$ ipython --no-banner

In [1]: import numpy as np

In [2]: np.set_printoptions(precision=3, suppress=True, linewidth=160)

In [3]: F = np.load("block9.npy")

In [4]: F
Out[4]: 
array([[ 81,   0,   0,   0,   2],
       [  0, -18,   2,   1,   1],
       [  0,   2,   2,   0,   1],
       [  2,   2,   0,  41,   1],
       [  0,   1,   2,   1, -99]])

In [5]: rng = np.random.default_rng(714)

In [6]: z = rng.permutation(5)

In [7]: out = F[:, z] * rng.choice([-1, 1], 5)

In [8]: out
Out[8]: 
array([[  0, -81,  -2,   0,   0],
       [ -1,   0,  -1, -18,  -2],
       [  0,   0,  -1,   2,  -2],
       [-41,  -2,  -1,   2,   0],
       [ -1,   0,  99,   1,  -2]])

In [9]: U, _, VT = np.linalg.svd(F.T @ out)

In [10]: np.round(U @ VT, 3) + 0
Out[10]: 
array([[ 0., -1.,  0.,  0.,  0.],
       [ 0.,  0.,  0.,  1.,  0.],
       [ 0.,  0.,  0.,  0., -1.],
       [-1.,  0.,  0.,  0.,  0.],
       [ 0.,  0., -1.,  0.,  0.]])

In [11]: np.round(np.linalg.lstsq(F, out)[0], 3) + 0
Out[11]: 
array([[ 0., -1.,  0.,  0.,  0.],
       [ 0.,  0.,  0.,  1.,  0.],
       [ 0.,  0.,  0.,  0., -1.],
       [-1.,  0.,  0.,  0.,  0.],
       [ 0.,  0., -1.,  0.,  0.]])

In [12]: out = np.array([[2, -2, 0], [1, 2, 1]])

In [13]: basis = np.kron(out, F)

In [14]: basis
Out[14]: 
array([[ 162,    0,    0,    0,    4, -162,    0,    0,    0,   -4,    0,    0,    0,    0,    0],
       [   0,  -36,    4,    2,    2,    0,   36,   -4,   -2,   -2,    0,    0,    0,    0,    0],
       [   0,    4,    4,    0,    2,    0,   -4,   -4,    0,   -2,    0,    0,    0,    0,    0],
       [   4,    4,    0,   82,    2,   -4,   -4,    0,  -82,   -2,    0,    0,    0,    0,    0],
       [   0,    2,    4,    2, -198,    0,   -2,   -4,   -2,  198,    0,    0,    0,    0,    0],
       [  81,    0,    0,    0,    2,  162,    0,    0,    0,    4,   81,    0,    0,    0,    2],
       [   0,  -18,    2,    1,    1,    0,  -36,    4,    2,    2,    0,  -18,    2,    1,    1],
       [   0,    2,    2,    0,    1,    0,    4,    4,    0,    2,    0,    2,    2,    0,    1],
       [   2,    2,    0,   41,    1,    4,    4,    0,   82,    2,    2,    2,    0,   41,    1],
       [   0,    1,    2,    1,  -99,    0,    2,    4,    2, -198,    0,    1,    2,    1,  -99]])

In [15]: np.round(np.linalg.norm(basis, 2), 3), np.round(np.linalg.norm(out, 2) * np.linalg.norm(F, 2), 3)
Out[15]: (np.float64(301.189), np.float64(301.189))

In [16]: basis.shape
Out[16]: (10, 15)
